>>> import numpy as np
>>> import numpy.linalg as la
>>> np.set_printoptions(precision=2, suppress=True, linewidth=160)
>>> M = np.loadtxt("layer3.csv", delimiter=",")
>>> M
array([[0.25, 0.25, 0.  , 0.  , 0.25, 0.  , 0.  , 0.  , 0.  , 0.  , 0.25],
       [0.17, 0.17, 0.17, 0.17, 0.  , 0.17, 0.17, 0.  , 0.  , 0.  , 0.  ],
       [0.33, 0.  , 0.33, 0.  , 0.33, 0.  , 0.  , 0.  , 0.  , 0.  , 0.  ],
       [0.  , 0.  , 0.  , 0.33, 0.  , 0.  , 0.33, 0.33, 0.  , 0.  , 0.  ],
       [0.  , 0.  , 0.  , 0.  , 0.67, 0.  , 0.  , 0.  , 0.33, 0.  , 0.  ],
       [0.  , 0.  , 0.33, 0.  , 0.  , 0.33, 0.  , 0.  , 0.  , 0.  , 0.33],
       [0.  , 0.  , 0.2 , 0.2 , 0.  , 0.2 , 0.2 , 0.  , 0.  , 0.2 , 0.  ],
       [0.  , 0.17, 0.  , 0.17, 0.  , 0.  , 0.  , 0.33, 0.  , 0.17, 0.17],
       [0.  , 0.  , 0.25, 0.  , 0.25, 0.  , 0.  , 0.  , 0.25, 0.  , 0.25],
       [0.  , 0.  , 0.25, 0.  , 0.  , 0.  , 0.  , 0.25, 0.25, 0.25, 0.  ],
       [0.2 , 0.  , 0.  , 0.  , 0.  , 0.2 , 0.  , 0.  , 0.2 , 0.2 , 0.2 ]])
>>> th = np.radians(60)
>>> r_ = np.eye(11)
>>> r_[8, 8] = r_[1, 1] = np.cos(th)
>>> r_[8, 1], r_[1, 8] = -np.sin(th), np.sin(th)
>>> r_
array([[ 1.  ,  0.  ,  0.  ,  0.  ,  0.  ,  0.  ,  0.  ,  0.  ,  0.  ,  0.  ,  0.  ],
       [ 0.  ,  0.5 ,  0.  ,  0.  ,  0.  ,  0.  ,  0.  ,  0.  ,  0.87,  0.  ,  0.  ],
       [ 0.  ,  0.  ,  1.  ,  0.  ,  0.  ,  0.  ,  0.  ,  0.  ,  0.  ,  0.  ,  0.  ],
       [ 0.  ,  0.  ,  0.  ,  1.  ,  0.  ,  0.  ,  0.  ,  0.  ,  0.  ,  0.  ,  0.  ],
       [ 0.  ,  0.  ,  0.  ,  0.  ,  1.  ,  0.  ,  0.  ,  0.  ,  0.  ,  0.  ,  0.  ],
       [ 0.  ,  0.  ,  0.  ,  0.  ,  0.  ,  1.  ,  0.  ,  0.  ,  0.  ,  0.  ,  0.  ],
       [ 0.  ,  0.  ,  0.  ,  0.  ,  0.  ,  0.  ,  1.  ,  0.  ,  0.  ,  0.  ,  0.  ],
       [ 0.  ,  0.  ,  0.  ,  0.  ,  0.  ,  0.  ,  0.  ,  1.  ,  0.  ,  0.  ,  0.  ],
       [ 0.  , -0.87,  0.  ,  0.  ,  0.  ,  0.  ,  0.  ,  0.  ,  0.5 ,  0.  ,  0.  ],
       [ 0.  ,  0.  ,  0.  ,  0.  ,  0.  ,  0.  ,  0.  ,  0.  ,  0.  ,  1.  ,  0.  ],
       [ 0.  ,  0.  ,  0.  ,  0.  ,  0.  ,  0.  ,  0.  ,  0.  ,  0.  ,  0.  ,  1.  ]])
>>> A2 = M @ r_.T
>>> np.allclose(M @ M.T, A2 @ A2.T)
True
>>> la.svd(M, compute_uv=False), la.svd(A2, compute_uv=False)
(array([1.07, 0.81, 0.64, 0.52, 0.48, 0.39, 0.35, 0.21, 0.18, 0.14, 0.06]), array([1.07, 0.81, 0.64, 0.52, 0.48, 0.39, 0.35, 0.21, 0.18, 0.14, 0.06]))
>>> np.abs(A2 - M).max(axis=0)
array([0.  , 0.29, 0.  , 0.  , 0.  , 0.  , 0.  , 0.  , 0.22, 0.  , 0.  ])
>>> O, evecs = la.qr(r_[:, :3])[0], la.qr(r_[:, 3:])[0]
>>> sv = la.svd(O.T @ evecs, compute_uv=False)
>>> round(la.norm(O @ O.T - evecs @ evecs.T, 2), 2)
np.float64(1.0)
>>> sv.round(2) + 0
array([0., 0., 0.])
>>> np.degrees(np.arccos(sv.clip(0, 1)))
array([90., 90., 90.])
>>> x0 = np.array([0, 0, -1, 0, 2, 1, -1, 0, 0, 2, 1])
>>> y = M @ x0
>>> b, lr = np.zeros(11), 1 / la.norm(M, 2) ** 2
>>> for i in range(30):
...     b -= lr * M.T @ (M @ b - y)
...     if i % 10 == 0: print(i, round(la.norm(M @ b - y), 2))
... 
0 0.86
10 0.33
20 0.22
>>> round(float(la.cond(M)), 2)
18.26
>>> K = np.load("arr.npy")
>>> K
array([[ 1.01, -0.02,  0.03, -2.01,  2.98, -0.98,  0.96,  2.02],
       [ 1.  , -0.04,  0.03, -2.  ,  3.01, -1.01,  0.98,  1.97],
       [ 1.  ,  0.01,  0.03, -1.96,  3.04, -1.01,  1.04,  2.  ],
       [ 1.02, -0.03,  0.03, -2.01,  3.  , -0.99,  0.98,  2.01],
       [ 1.02,  0.03,  0.02, -2.04,  3.01, -0.98,  0.99,  2.  ],
       [ 1.04, -0.01, -0.04, -2.01,  3.02, -0.99,  1.01,  2.01],
       [ 1.01, -0.02, -0.03, -1.98,  2.98, -0.99,  1.01,  1.99],
       [ 1.06,  0.02,  0.  , -2.01,  3.04, -1.  ,  0.98,  1.98],
       [ 1.  ,  0.02, -0.01, -2.02,  3.  , -1.  ,  1.01,  1.98],
       [ 1.04,  0.01, -0.04, -2.01,  3.02, -0.99,  0.97,  1.97],
       [ 0.98, -0.03,  0.03, -2.  ,  3.01, -1.01,  1.02,  1.97],
       [ 1.02, -0.01,  0.02, -2.01,  3.  , -1.  ,  0.97,  2.01],
       [ 0.99,  0.03,  0.02, -1.96,  2.99, -0.98,  0.98,  2.01],
       [ 1.  , -0.03,  0.01, -1.96,  3.03, -1.02,  0.99,  2.01],
       [ 1.03,  0.  ,  0.  , -2.  ,  3.  , -0.98,  1.01,  2.01],
       [ 1.99,  2.99,  1.04, -2.97, -0.01, -2.98,  3.01,  2.04],
       [ 2.02,  3.  ,  0.98, -2.98, -0.01, -3.02,  2.96,  2.02],
       [ 2.  ,  3.  ,  1.02, -3.01, -0.01, -2.99,  3.03,  2.  ],
       [ 1.98,  3.01,  1.  , -2.96, -0.01, -2.98,  3.01,  2.  ],
       [ 1.98,  2.96,  0.97, -2.99, -0.01, -3.01,  3.  ,  2.  ],
       [ 2.  ,  3.  ,  1.  , -3.01, -0.03, -3.03,  3.04,  2.01],
       [ 2.  ,  2.98,  0.98, -3.04,  0.  , -3.  ,  2.99,  1.98],
       [ 1.99,  3.01,  1.  , -3.01, -0.02, -3.  ,  2.99,  2.04],
       [ 2.02,  3.02,  0.99, -2.99, -0.06, -3.01,  3.01,  1.97],
       [ 2.01,  2.99,  1.04, -2.99,  0.  , -3.01,  3.  ,  1.98],
       [ 2.  ,  2.99,  1.02, -2.99, -0.01, -3.01,  3.04,  2.03],
       [ 2.02,  2.97,  0.98, -3.  , -0.01, -2.99,  2.99,  2.01],
       [ 1.99,  3.  ,  1.01, -2.96, -0.03, -3.  ,  3.01,  2.  ],
       [ 2.01,  3.02,  1.04, -2.99, -0.01, -3.02,  3.  ,  2.02],
       [ 2.  ,  2.98,  0.99, -2.97, -0.03, -3.02,  3.01,  1.99],
       [ 3.  , -0.99, -1.99, -2.96, -0.02, -0.99, -2.99,  2.98],
       [ 3.04, -1.02, -1.98, -3.  ,  0.  , -0.99, -2.98,  3.  ],
       [ 3.02, -1.  , -1.96, -3.01, -0.01, -0.99, -3.02,  2.97],
       [ 3.03, -1.01, -2.01, -2.95,  0.  , -1.  , -3.03,  3.01],
       [ 2.98, -0.98, -1.98, -3.03,  0.  , -1.  , -2.96,  3.01],
       [ 3.01, -1.  , -1.98, -2.99,  0.  , -1.  , -3.03,  2.99],
       [ 3.  , -1.  , -2.01, -2.99,  0.02, -0.97, -2.99,  3.01],
       [ 3.  , -1.01, -2.  , -3.01, -0.04, -0.97, -3.  ,  2.99],
       [ 3.  , -1.  , -1.98, -2.96,  0.01, -1.01, -3.  ,  3.02],
       [ 2.98, -1.02, -1.99, -3.06,  0.01, -1.  , -2.98,  2.99],
       [ 3.03, -0.99, -2.01, -3.01, -0.03, -1.01, -3.  ,  2.97],
       [ 2.99, -1.  , -2.06, -3.01, -0.01, -0.99, -3.  ,  3.01],
       [ 3.01, -1.  , -2.03, -3.02,  0.  , -0.97, -2.96,  2.98],
       [ 3.  , -0.98, -1.99, -3.03,  0.04, -0.99, -2.97,  3.04],
       [ 3.02, -1.02, -1.99, -3.01,  0.02, -1.02, -2.96,  3.  ]])
>>> x0 = np.array([2, -4, -4, -3, -2, 5, -5, 4])
>>> y = K @ x0
>>> la.solve(K.T @ K, K.T @ y)
array([ 2., -4., -4., -3., -2.,  5., -5.,  4.])
>>> np.round(la.pinv(K) @ K, 2) + 0
array([[1., 0., 0., 0., 0., 0., 0., 0.],
       [0., 1., 0., 0., 0., 0., 0., 0.],
       [0., 0., 1., 0., 0., 0., 0., 0.],
       [0., 0., 0., 1., 0., 0., 0., 0.],
       [0., 0., 0., 0., 1., 0., 0., 0.],
       [0., 0., 0., 0., 0., 1., 0., 0.],
       [0., 0., 0., 0., 0., 0., 1., 0.],
       [0., 0., 0., 0., 0., 0., 0., 1.]])
>>> la.lstsq(K, y)[0]
array([ 2., -4., -4., -3., -2.,  5., -5.,  4.])
>>> rng = np.random.default_rng(5)
>>> y = y + 0.3 * rng.normal(size=45)
>>> y
array([  0.19,  -0.45,  -0.68,   0.39,   0.43,   0.34,  -0.01,  -0.23,   0.11,   0.76,  -0.25,  -0.15,  -0.37,   0.37,   0.21, -25.52, -24.77, -25.48, -25.32,
       -24.97, -25.43, -24.58, -24.8 , -25.31, -25.14, -24.93, -25.09, -25.25, -25.54, -25.15,  48.37,  49.04,  48.95,  49.09,  48.42,  48.9 ,  48.78,  48.85,
        48.88,  48.69,  49.33,  49.57,  48.47,  49.03,  48.44])
>>> b, *_ = la.lstsq(K, y)
>>> [round(float(la.norm(la.solve(K.T @ K + lam * np.eye(8), K.T @ y))), 2) for lam in (0, 1, 10, 100)]
[10.24, 9.42, 9.25, 7.87]
>>> round(la.norm(y - K @ b), 2)
np.float64(1.57)
>>> print(b)
[ 0.47 -1.89 -6.24 -2.47 -0.22  1.25 -7.15  1.84]
